$ python -q
>>> import numpy as np
>>> np.set_printoptions(precision=2, suppress=True, linewidth=200, legacy="1.25")
>>> rnd = lambda a: np.round(a, 2) + 0
>>> J = np.load("m.npy")
>>> J
array([[ 0, -2,  3, -2,  2, -6],
       [ 2,  0,  2,  4, -4, -3],
       [-3, -2,  0, -5,  3,  4],
       [ 2, -4,  5,  0,  4,  0],
       [-2,  4, -3, -4,  0,  3],
       [ 6,  3, -4,  0, -3,  0]])
>>> x0 = np.array([-8, 4, 0, 7, -8, -2])
>>> x0 @ J @ x0
0
>>> rnd(np.linalg.eigvals(J).real)
array([0., 0., 0., 0., 0., 0.])
>>> rnd(np.linalg.svd(J, compute_uv=False))
array([11.98, 11.98,  5.49,  5.49,  1.86,  1.86])
>>> Q = np.linalg.solve(np.eye(6) - J, np.eye(6) + J)
>>> rnd(Q @ Q.T)
array([[1., 0., 0., 0., 0., 0.],
       [0., 1., 0., 0., 0., 0.],
       [0., 0., 1., 0., 0., 0.],
       [0., 0., 0., 1., 0., 0.],
       [0., 0., 0., 0., 1., 0.],
       [0., 0., 0., 0., 0., 1.]])
>>> rnd(np.linalg.det(Q))
1.0
>>> W1 = np.array([[-1, 1], [1, -1], [1, 0], [-1, 2], [1, 0], [0, -1]])
>>> b = np.array([0, 2])
>>> hid = np.maximum(J @ W1 + b, 0)
>>> np.linalg.matrix_rank(hid)
2
>>> (hid > 0).astype(int)
array([[1, 1],
       [0, 1],
       [1, 0],
       [1, 1],
       [1, 0],
       [0, 1]])
>>> C = np.array([[-5, 1, 3], [3, 4, -3]])
>>> W1 @ C
array([[ 8,  3, -6],
       [-8, -3,  6],
       [-5,  1,  3],
       [11,  7, -9],
       [-5,  1,  3],
       [-3, -4,  3]])
>>> (hid @ C).round(6).argmax(axis=1)
array([1, 1, 2, 1, 2, 1])
>>> arr = np.array([[3, 0, -3, 0, 0, -2],
...     [0, -2, 0, 0, 0, 0],
...     [-1, 0, 2, 0, 0, -3],
...     [0, 0, 0, 0, 2, 0],
...     [0, 0, 0, 1, 0, 0],
...     [2, 0, -2, 0, 0, 1]])
>>> A2 = arr / np.linalg.norm(arr, axis=1, keepdims=True)
>>> cov = A2 @ A2.T
>>> np.argwhere(np.triu(np.abs(cov) > 0.95, 1))
array([], shape=(0, 2), dtype=int64)
>>> (cov - 2 * np.eye(6)).round(6).argmax(axis=1)
array([5, 0, 1, 0, 0, 0])
>>> rnd(cov)
array([[ 1.  ,  0.  , -0.17,  0.  ,  0.  ,  0.71],
       [ 0.  ,  1.  ,  0.  ,  0.  ,  0.  ,  0.  ],
       [-0.17,  0.  ,  1.  ,  0.  ,  0.  , -0.8 ],
       [ 0.  ,  0.  ,  0.  ,  1.  ,  0.  ,  0.  ],
       [ 0.  ,  0.  ,  0.  ,  0.  ,  1.  ,  0.  ],
       [ 0.71,  0.  , -0.8 ,  0.  ,  0.  ,  1.  ]])
>>> (np.abs(cov) > 0.9).astype(int)
array([[1, 0, 0, 0, 0, 0],
       [0, 1, 0, 0, 0, 0],
       [0, 0, 1, 0, 0, 0],
       [0, 0, 0, 1, 0, 0],
       [0, 0, 0, 0, 1, 0],
       [0, 0, 0, 0, 0, 1]])
>>> def softmax(z):
...     e = np.exp(z - z.max(axis=-1, keepdims=True))
...     return e / e.sum(axis=-1, keepdims=True)
... 
>>> rnd(softmax(10 * arr[1]))
array([0.2, 0. , 0.2, 0.2, 0.2, 0.2])
>>> scores = arr @ arr.T / np.sqrt(6)
>>> rnd(softmax(scores))
array([[0.99, 0.  , 0.  , 0.  , 0.  , 0.01],
       [0.1 , 0.51, 0.1 , 0.1 , 0.1 , 0.1 ],
       [0.  , 0.  , 0.99, 0.  , 0.  , 0.  ],
       [0.1 , 0.1 , 0.1 , 0.51, 0.1 , 0.1 ],
       [0.15, 0.15, 0.15, 0.15, 0.23, 0.15],
       [0.58, 0.01, 0.  , 0.01, 0.01, 0.39]])
>>> rnd(softmax(scores)[1] @ arr)
array([ 0.4 , -1.01, -0.3 ,  0.1 ,  0.2 , -0.4 ])
>>> softmax(scores).round(6).argmax(axis=1)
array([0, 1, 2, 3, 4, 0])
>>> rng = np.random.default_rng(345026)
>>> z = rng.permutation(6)
>>> A2 = arr[:, z] * rng.choice([-1, 1], 6)
>>> A2
array([[ 0,  3,  0,  2,  0,  3],
       [-2,  0,  0,  0,  0,  0],
       [ 0, -1,  0,  3,  0, -2],
       [ 0,  0, -2,  0,  0,  0],
       [ 0,  0,  0,  0,  1,  0],
       [ 0,  2,  0, -1,  0,  2]])
>>> U, _, Vt = np.linalg.svd(arr.T @ A2)
>>> z
array([1, 0, 4, 5, 3, 2])
